In [1]: import numpy as np

In [2]: from numpy import linalg as LA

In [3]: np.set_printoptions(precision=2, suppress=True, linewidth=120)

In [4]: tidy = lambda a: np.round(a, 2) + 0

In [5]: E = np.load("sample3.npy")

In [6]: E
Out[6]: 
array([[ 4.,  0.,  0.],
       [ 0.,  8., 18.],
       [ 0., 18., 85.]])

In [7]: # row 2 is much longer than the rest

In [8]: O, vecs = LA.qr(E[:, :1])[0], LA.qr(E[:, 1:])[0]

In [9]: sigma = LA.svd(O.T @ vecs, compute_uv=False)

In [10]: tidy(np.degrees(np.arccos(sigma.clip(0, 1))))
Out[10]: array([90.])

In [11]: tidy(LA.norm(O @ O.T - vecs @ vecs.T, 2))
Out[11]: np.float64(1.0)

In [12]: Uu, sigma, VT = LA.svd(E, full_matrices=False)

In [13]: tidy(sigma)
Out[13]: array([89.,  4.,  4.])

In [14]: tidy(VT @ VT.T)
Out[14]: 
array([[1., 0., 0.],
       [0., 1., 0.],
       [0., 0., 1.]])

In [15]: tidy(np.cumsum(sigma ** 2) / np.sum(sigma ** 2))
Out[15]: array([1., 1., 1.])

In [16]: tidy(Uu.T @ Uu)
Out[16]: 
array([[1., 0., 0.],
       [0., 1., 0.],
       [0., 0., 1.]])

In [17]: np.allclose(Uu * sigma @ VT, E)
Out[17]: True

In [18]: Uu.shape, sigma.shape, VT.shape
Out[18]: ((3, 3), (3,), (3, 3))

In [19]: tidy(Uu.T @ E @ VT.T)
Out[19]: 
array([[89.,  0.,  0.],
       [ 0.,  4.,  0.],
       [ 0.,  0.,  4.]])

In [20]: tidy(sigma / sigma[0])
Out[20]: array([1.  , 0.04, 0.04])

In [21]: tidy(np.abs(VT[0]))
Out[21]: array([0.  , 0.22, 0.98])

In [22]: evals, vecs = LA.eigh(E)

In [23]: tidy(LA.svd(E, compute_uv=False))
Out[23]: array([89.,  4.,  4.])

In [24]: np.abs(vecs[:, -1]).round(6).argmax()
Out[24]: np.int64(2)

In [25]: (evals > 1e-8).sum(), (evals < -1e-8).sum()
Out[25]: (np.int64(3), np.int64(0))

In [26]: tidy(np.abs(vecs[:, -1]))
Out[26]: array([0.  , 0.22, 0.98])

In [27]: tidy(vecs.T @ E @ vecs)
Out[27]: 
array([[ 4.,  0.,  0.],
       [ 0.,  4.,  0.],
       [ 0.,  0., 89.]])
